$ python -q
>>> import numpy as np
>>> np.set_printoptions(precision=2, suppress=True, linewidth=120)
>>> rd = lambda a: np.round(a, 2) + 0
>>> arr = np.loadtxt("data.csv", delimiter=",")
>>> arr
array([[ 5., -1.,  2.],
       [ 5.,  1.,  0.],
       [ 4.,  0.,  1.],
       [ 5., -1.,  2.],
       [-4., -2.,  1.]])
>>> # column 0 dominates
>>> np.linalg.matrix_rank(arr, rtol=0.1)
np.int64(2)
>>> np.linalg.cond(arr) > 100
np.False_
>>> round(np.log10(np.linalg.cond(arr)))
2
>>> Y = arr / np.linalg.norm(arr, axis=1, keepdims=True)
>>> cov = Y @ Y.T
>>> print((cov - 2 * np.eye(5)).round(6).argmax(axis=1))
[3 2 0 0 0]
>>> print(np.argwhere(np.triu(np.abs(cov) > 0.95, 1)))
[[0 2]
 [0 3]
 [1 2]
 [2 3]]
>>> print(np.degrees(np.arccos(np.clip(cov[3, 0], -1, 1))))
0.0
>>> E = np.load("mat.npy")
>>> rd(E)
array([[ 0.78, -0.22, -0.02,  0.1 ,  0.  , -0.34],
       [-0.22,  0.76,  0.05,  0.18, -0.04, -0.31],
       [-0.02,  0.05,  0.66, -0.38,  0.22, -0.17],
       [ 0.1 ,  0.18, -0.38,  0.51,  0.26, -0.01],
       [ 0.  , -0.04,  0.22,  0.26,  0.85,  0.09],
       [-0.34, -0.31, -0.17, -0.01,  0.09,  0.43]])
>>> r = np.linalg.matrix_rank(E)
>>> print(r)
4
>>> null = np.linalg.svd(E)[2][r:].T
>>> rd(null @ null.T)
array([[ 0.22,  0.22,  0.02, -0.1 ,  0.  ,  0.34],
       [ 0.22,  0.24, -0.05, -0.18,  0.04,  0.31],
       [ 0.02, -0.05,  0.34,  0.38, -0.22,  0.17],
       [-0.1 , -0.18,  0.38,  0.49, -0.26,  0.01],
       [ 0.  ,  0.04, -0.22, -0.26,  0.15, -0.09],
       [ 0.34,  0.31,  0.17,  0.01, -0.09,  0.57]])
>>> null.shape
(6, 2)
>>> ev, V = np.linalg.eigh(E)
>>> print(rd(V.T @ V))
[[1. 0. 0. 0. 0. 0.]
 [0. 1. 0. 0. 0. 0.]
 [0. 0. 1. 0. 0. 0.]
 [0. 0. 0. 1. 0. 0.]
 [0. 0. 0. 0. 1. 0.]
 [0. 0. 0. 0. 0. 1.]]
>>> rd(V.T @ E @ V)
array([[0., 0., 0., 0., 0., 0.],
       [0., 0., 0., 0., 0., 0.],
       [0., 0., 1., 0., 0., 0.],
       [0., 0., 0., 1., 0., 0.],
       [0., 0., 0., 0., 1., 0.],
       [0., 0., 0., 0., 0., 1.]])
>>> print(ev.sum(), rd(np.trace(E)))
4.0 4.0
>>> (ev > 1e-8).sum(), (ev < -1e-8).sum()
(np.int64(4), np.int64(0))
>>> np.unique(ev.round(6) + 0, return_counts=True)[1]
array([2, 4])
>>> rd(np.linalg.eigvalsh(E + 4 * np.eye(6)))
array([4., 4., 5., 5., 5., 5.])
>>> rd(ev)
array([0., 0., 1., 1., 1., 1.])
>>> Uu, s, Vt = np.linalg.svd(E)
>>> np.argmax(s[:-1] / (s[1:] + 1e-6)) + 1
np.int64(4)
>>> Y = Uu[:, :4] @ np.diag(s[:4]) @ Vt[:4]
>>> rd(np.abs(E - Y).max())
np.float64(0.0)
>>> np.linalg.matrix_rank(Y)
np.int64(4)
>>> rd(Y)
array([[ 0.78, -0.22, -0.02,  0.1 ,  0.  , -0.34],
       [-0.22,  0.76,  0.05,  0.18, -0.04, -0.31],
       [-0.02,  0.05,  0.66, -0.38,  0.22, -0.17],
       [ 0.1 ,  0.18, -0.38,  0.51,  0.26, -0.01],
       [ 0.  , -0.04,  0.22,  0.26,  0.85,  0.09],
       [-0.34, -0.31, -0.17, -0.01,  0.09,  0.43]])
>>> np.linalg.matrix_rank(E, rtol=0.05)
np.int64(4)
>>> cov = Y.T @ Y
>>> np.linalg.matrix_rank(cov)
np.int64(4)
>>> np.trace(cov), rd((Y ** 2).sum())
(np.float64(4.0), np.float64(4.0))
>>> print(np.allclose(cov, cov.T))
True
>>> rd(np.linalg.svd(Y, compute_uv=False) ** 2)
array([1., 1., 1., 1., 0., 0.])
>>> ev, V = np.linalg.eigh(E)
>>> x0 = np.array([2, 2, 0, 2, 1, 2])
>>> print(rd(V * np.abs(ev) @ V.T))
[[ 0.78 -0.22 -0.02  0.1   0.   -0.34]
 [-0.22  0.76  0.05  0.18 -0.04 -0.31]
 [-0.02  0.05  0.66 -0.38  0.22 -0.17]
 [ 0.1   0.18 -0.38  0.51  0.26 -0.01]
 [ 0.   -0.04  0.22  0.26  0.85  0.09]
 [-0.34 -0.31 -0.17 -0.01  0.09  0.43]]
>>> rd(np.linalg.eigvalsh(E[1:, 1:]))
array([0.  , 0.22, 1.  , 1.  , 1.  ])
>>> mat = np.loadtxt("run5.csv", delimiter=",")
>>> mat
array([[ 4.,  5.,  6.,  7.],
       [ 8.,  9., 10., 11.],
       [12., 13., 14., 15.]])
>>> r0 = np.array([2, 2, 2])
>>> np.array([np.convolve(row, r0, "same") for row in mat])
array([[18., 30., 36., 26.],
       [34., 54., 60., 42.],
       [50., 78., 84., 58.]])
>>> np.polyval(r0, mat[2])
array([314., 366., 422., 482.])
>>> np.correlate(mat[2], mat[1], "full")
array([132., 263., 392., 518., 380., 247., 120.])
>>> np.cross(mat[2, :3], mat[1, :3])
array([ 4., -8.,  4.])
>>> arr.sum(axis=1)
array([ 6.,  6.,  5.,  6., -5.])
>>> print(arr.shape)
(5, 3)
>>> np.zeros(5, 3)
Traceback (most recent call last):
  File "<python-input-54>", line 1, in <module>
    np.zeros(5, 3)
    ~~~~~~~~^^^^^^
TypeError: Cannot interpret '3' as a data type
>>> np.abs(arr).max()
np.float64(5.0)
>>> np.diff(arr, axis=0)
array([[ 0.,  2., -2.],
       [-1., -1.,  1.],
       [ 1., -1.,  1.],
       [-9., -1., -1.]])
>>> Y = mat / np.linalg.norm(mat, axis=1, keepdims=True)
>>> cov = Y @ Y.T
>>> (cov - 2 * np.eye(3)).round(6).argmax(axis=1)
array([1, 2, 1])
>>> rd(np.linalg.norm(Y, axis=1))
array([1., 1., 1.])
>>> rd(cov[0])
array([1.  , 1.  , 0.99])
>>> r = np.linalg.matrix_rank(mat)
>>> r
np.int64(2)
>>> null = np.linalg.svd(mat)[2][r:].T
>>> np.allclose(mat @ null, 0)
True
>>> [int(np.linalg.matrix_rank(mat[:, :j + 1])) for j in range(4)]
[1, 2, 2, 2]
>>> [int(np.linalg.matrix_rank(mat[:i])) for i in range(1, len(mat) + 1)]
[1, 2, 2]
>>> np.linalg.matrix_rank(mat, rtol=0.1)
np.int64(1)
>>> rd(np.linalg.norm(mat, 2) / np.linalg.norm(mat))
np.float64(1.0)
>>> [round(float(x), 2) for x in np.linalg.svd(mat, compute_uv=False)[:3]]
[34.99, 1.25, 0.0]
>>> print(np.linalg.cond(mat) > 100)
True
>>> A = np.loadtxt("test11.csv", delimiter=",")
>>> print(A)
[[ 0.  0. -3.]
 [ 0.  0. -3.]
 [-3. -3.  0.]]
>>> [round(float(x), 2) for x in np.linalg.svd(A, compute_uv=False)[:3]]
[4.24, 4.24, 0.0]
>>> np.argsort(-np.linalg.norm(A, axis=0).round(6), kind="stable")[:3]
array([2, 0, 1])
>>> rd(np.linalg.norm(A, 2) / np.linalg.norm(A))
np.float64(0.71)
>>> proj = np.triu(np.array([[2, 0, 1], [2, 0, 0], [1, 1, 2]]), 1) + np.eye(3)
>>> Y = proj @ A @ np.linalg.inv(proj)
>>> proj @ A - A @ proj
array([[-3., -3.,  0.],
       [ 0.,  0.,  0.],
       [ 0.,  0.,  3.]])
>>> print(Y)
[[-3. -3.  0.]
 [ 0.  0. -3.]
 [-3. -3.  3.]]
>>> print(rd(np.linalg.det(Y)))
0.0
>>> ev, V = np.linalg.eigh(A)
>>> x0 = np.array([-1, 2, -1])
>>> rd(V * np.maximum(ev, 0) @ V.T)
array([[ 1.06,  1.06, -1.5 ],
       [ 1.06,  1.06, -1.5 ],
       [-1.5 , -1.5 ,  2.12]])
>>> rd(V * np.abs(ev) @ V.T)
array([[2.12, 2.12, 0.  ],
       [2.12, 2.12, 0.  ],
       [0.  , 0.  , 4.24]])
>>> x0 @ A @ x0 / (x0 @ x0), rd(ev[0]), rd(ev[-1])
(np.float64(1.0), np.float64(-4.24), np.float64(4.24))
>>> print(np.abs(A).sum(axis=1).max(), rd(np.abs(ev).max()))
6.0 4.24
>>> F = np.loadtxt("arr.csv", delimiter=",")
>>> F
array([[-0.5, -0.4,  2. ,  0.2,  0.4],
       [-0.5,  0.5,  1.7, -0.1, -0.7],
       [ 0.3, -0.9,  0. ,  0.8,  2.2],
       [ 0.2, -1.6,  0.1, -1.3, -0.2],
       [ 1.4,  0.5,  0.5,  1.9,  1.2],
       [ 1.2, -0.1, -1.2, -1.3, -0.7],
       [-0.8, -0.9,  1.2,  0.2, -0.4],
       [ 1.5,  1.2, -0.8, -0.9, -0.4],
       [ 0.2, -1.4,  0.7,  0.5,  1.2],
       [-0.1, -0.8,  0. ,  0.4,  0.7],
       [ 1.4,  0.7,  1.7,  0.1, -0.6],
       [ 0.3, -1. ,  0.2,  0.3, -2. ],
       [-0.9, -0.5,  0.9, -0.4, -0.1],
       [-0.8, -0.7,  0.2,  1.1, -0.8],
       [-1.2, -2.2, -0.6, -0.6,  1.3],
       [-0.4, -0.5, -1.1, -0.5,  0.3],
       [-0.2, -2.5, -0.3, -0.1,  0.2],
       [-4. , -2. , 24. , 30. ,  0. ],
       [-0.3,  1.2, -3.2,  0.6, -0.4],
       [ 0.2,  0.3, -0.2,  1.3, -1. ],
       [-2.1, -0.5, -0.3,  0.8,  0.1],
       [ 0.1,  0.3,  0.2,  1.2, -0.4]])
>>> Ac = (F - F.mean(axis=0)) / F.std(axis=0)
>>> rd(Ac.std(axis=0))
array([1., 1., 1., 1., 1.])
>>> b = np.linalg.lstsq(np.delete(Ac, 3, axis=1), Ac[:, 3])[0]
>>> rd(b)
array([-0.1 ,  0.09,  0.93,  0.04])
>>> print(rd(1 - np.var(Ac[:, 3] - np.delete(Ac, 3, axis=1) @ b)))
0.95
>>> data = np.load("m.npy")
>>> data
array([[ -4.49,  -9.14,  -2.97,   5.29,  -7.18],
       [  1.81,  -2.24,  -6.56,  13.65,  -9.23],
       [  2.09,   2.43,  -2.73,  -1.04, -18.09],
       [  1.6 ,   6.13,   5.32,  -8.69,  15.85],
       [  0.53,   4.67,   5.66,  -7.92, -17.64],
       [  4.12,  11.57,  10.39, -22.66,  -7.91],
       [ -7.82,  -6.3 ,  -4.36,  10.56,  -1.67],
       [-10.73, -10.22,  -3.15,  12.68,  22.56],
       [ -2.05,  -5.1 ,  -5.54,   1.82,   1.98],
       [  2.95,   0.27,  -1.  ,   4.94, -21.23],
       [ -0.24,   4.27,   1.84, -11.  ,  -3.  ],
       [  5.99,   6.68,   2.55,  -4.21, -14.46],
       [  1.28,  -2.03,  -1.82,  -3.97,   7.62],
       [  5.51,   1.3 ,  -3.38,   4.18, -17.61],
       [  1.91,   7.61,   8.07, -13.66,  16.9 ],
       [ 10.76,   4.91,  -3.58,   2.46, -15.03],
       [ -4.38,  -5.07,  -2.78,   0.14,  32.14],
       [ -7.06,  -3.51,  -0.3 ,  -2.27,   5.39],
       [  4.87,  13.33,   6.89, -22.03, -16.56],
       [  5.96,  -2.01,   2.56,   2.39,  -2.65],
       [ -0.01,  -5.63,  -4.73,  11.97,   3.39],
       [  5.88,   6.71,  -6.56,  -1.94, -38.85],
       [  2.71,   1.04,   0.  ,   2.72,  11.64],
       [  9.75,   6.27,  -4.29,   3.08, -35.45],
       [  8.74,   8.02,   3.21,  -5.11,  -6.57],
       [  1.63,   1.1 ,   2.71,   6.66,   2.66],
       [  1.31,  -1.24,  -1.29,   2.22,   4.93],
       [ -1.47,  -0.52,  -0.86,   2.81,  -7.34],
       [  4.32,   1.81,  -0.25,  -1.21,  -2.66]])
>>> D = np.linalg.norm(data[:, None] - data[None], axis=-1)
>>> (D + 1e9 * np.eye(29)).round(6).argmin(axis=1)
array([ 6, 27, 13, 14, 11, 18,  0, 16, 26, 13, 28,  4, 26,  9,  3, 13,  7, 12,  5, 28,  6, 23, 26, 21, 11, 26, 25, 28,
       19])
>>> np.flatnonzero(D[23] < D.mean() / 2)
array([21, 23])
>>> rd(D[:5, :5])
array([[ 0.  , 13.2 , 18.34, 32.63, 23.96],
       [13.2 ,  0.  , 18.19, 36.6 , 27.11],
       [18.34, 18.19,  0.  , 35.91, 11.2 ],
       [32.63, 36.6 , 35.91,  0.  , 33.55],
       [23.96, 27.11, 11.2 , 33.55,  0.  ]])
>>> D[23].round(6).argsort(kind="stable")[:4]
array([23, 21,  9, 13])
>>> D.shape
(29, 29)
>>> Ac = data - data.mean(axis=1)
Traceback (most recent call last):
  File "<python-input-103>", line 1, in <module>
    Ac = data - data.mean(axis=1)
         ~~~~~^~~~~~~~~~~~~~~~~~~
ValueError: operands could not be broadcast together with shapes (29,5) (29,) 
>>> Ac = data - data.mean(axis=0)
>>> Uu, s, Vt = np.linalg.svd(Ac, full_matrices=False)
>>> (np.sign(Uu[:, 0]) == np.sign(Uu[0, 0])).astype(int)
array([1, 0, 0, 1, 0, 0, 1, 1, 1, 0, 0, 0, 1, 0, 1, 0, 1, 1, 0, 1, 1, 0, 1, 0, 0, 1, 1, 0, 1])
>>> rd(Ac.mean(axis=0))
array([0., 0., 0., 0., 0.])
>>> np.searchsorted(np.cumsum(s ** 2) / (s ** 2).sum(), 0.9) + 1
np.int64(2)
>>> rd(s ** 2 / (s ** 2).sum())
array([0.66, 0.28, 0.04, 0.01, 0.01])
>>> rd(Vt[0] * np.sign(Vt[0, np.abs(Vt[0]).argmax()]))
array([-0.21, -0.2 ,  0.01,  0.11,  0.95])
>>> np.abs(Vt[0]).argmax()
np.int64(4)
>>> print(np.abs(Uu[:, 0]).argmax())
16
>>> rd((s ** 2).sum() ** 2 / (s ** 4).sum())
np.float64(1.94)
>>> np.linalg.matrix_rank(Ac)
np.int64(5)
>>> x0 = np.array([2, 0, 3, 3, 3])
>>> y = data @ x0
>>> try:
...     np.linalg.solve(data, y)
... except np.linalg.LinAlgError as e:
...     print(e)
... 
Last 2 dimensions of the array must be square
>>> print(rd(np.linalg.lstsq(data, y)[0]))
[2. 0. 3. 3. 3.]
>>> rd(np.linalg.pinv(data) @ data)
array([[1., 0., 0., 0., 0.],
       [0., 1., 0., 0., 0.],
       [0., 0., 1., 0., 0.],
       [0., 0., 0., 1., 0.],
       [0., 0., 0., 0., 1.]])
>>> rd(np.linalg.solve(data.T @ data, data.T @ y))
array([2., 0., 3., 3., 3.])
>>> rng = np.random.default_rng(326373)
>>> y = y + 0.02 * rng.normal(size=29)
>>> rd(y)
array([ -23.56,   -2.8 ,  -61.39,   40.67,  -58.64,  -52.31,   -2.07,   74.81,   -9.3 ,  -45.99,  -36.94,  -36.39,
          8.05,  -39.41,   37.74,  -26.94,   79.74,   -5.67,  -85.39,   18.82,   31.86, -130.33,   48.48,  -90.45,
         -7.95,   39.38,   20.23,  -19.11,   -3.72])
>>> b, *_ = np.linalg.lstsq(data, y)
>>> rd(data.T @ (y - data @ b))
array([0., 0., 0., 0., 0.])
>>> [round(float(np.linalg.norm(np.linalg.solve(data.T @ data + lam * np.eye(5), data.T @ y))), 2) for lam in (0, 1, 10, 100)]
[5.57, 5.55, 5.38, 4.41]
>>> Y = np.array([[2, -3, -2, -1, -2],
...     [3, -2, -3, 1, 2],
...     [3, -3, 3, -3, -1],
...     [-2, -1, 1, 2, 2],
...     [-3, -2, -2, 2, -1]])
>>> X = Y - Y.T
>>> X
array([[ 0, -6, -5,  1,  1],
       [ 6,  0,  0,  2,  4],
       [ 5,  0,  0, -4,  1],
       [-1, -2,  4,  0,  0],
       [-1, -4, -1,  0,  0]])
>>> Uu, s, Vt = np.linalg.svd(X)
>>> V = Vt[:(s > 1e-8).sum()]
>>> x0 = X[2] + -2 * X[3] + rng.integers(2) * np.eye(5)[1]
>>> x0
array([ 7.,  5., -8., -4.,  1.])
>>> rd(np.diag(V.T @ V))
array([0.81, 0.99, 1.  , 0.89, 0.32])
>>> np.einsum("ii->", X)
np.int64(0)
>>> rd(np.linalg.det(X[::-1]))
np.float64(0.0)
>>> rd(np.linalg.det(X.T))
np.float64(0.0)
>>> rd(np.linalg.eigvals(X))
array([0.+8.84j, 0.-8.84j, 0.+0.j  , 0.+4.67j, 0.-4.67j])
>>> J = np.abs(np.array([[-6, 2, 9, -6, 5],
...     [8, 9, 9, 6, -3],
...     [6, -9, -8, -4, -5],
...     [4, 7, 1, 2, 1],
...     [-2, 1, 1, -8, 9]])) + np.eye(5)
>>> J = J / J.sum(axis=1, keepdims=True)
>>> rd(J)
array([[0.24, 0.07, 0.31, 0.21, 0.17],
       [0.22, 0.28, 0.25, 0.17, 0.08],
       [0.18, 0.27, 0.27, 0.12, 0.15],
       [0.25, 0.44, 0.06, 0.19, 0.06],
       [0.09, 0.05, 0.05, 0.36, 0.45]])
>>> cov = np.cov(data, rowvar=False)
>>> rd(data.std(axis=0))
array([ 4.98,  5.79,  4.37,  8.84, 15.61])
>>> np.argsort(-data.std(axis=0).round(6), kind="stable")
array([4, 3, 1, 0, 2])
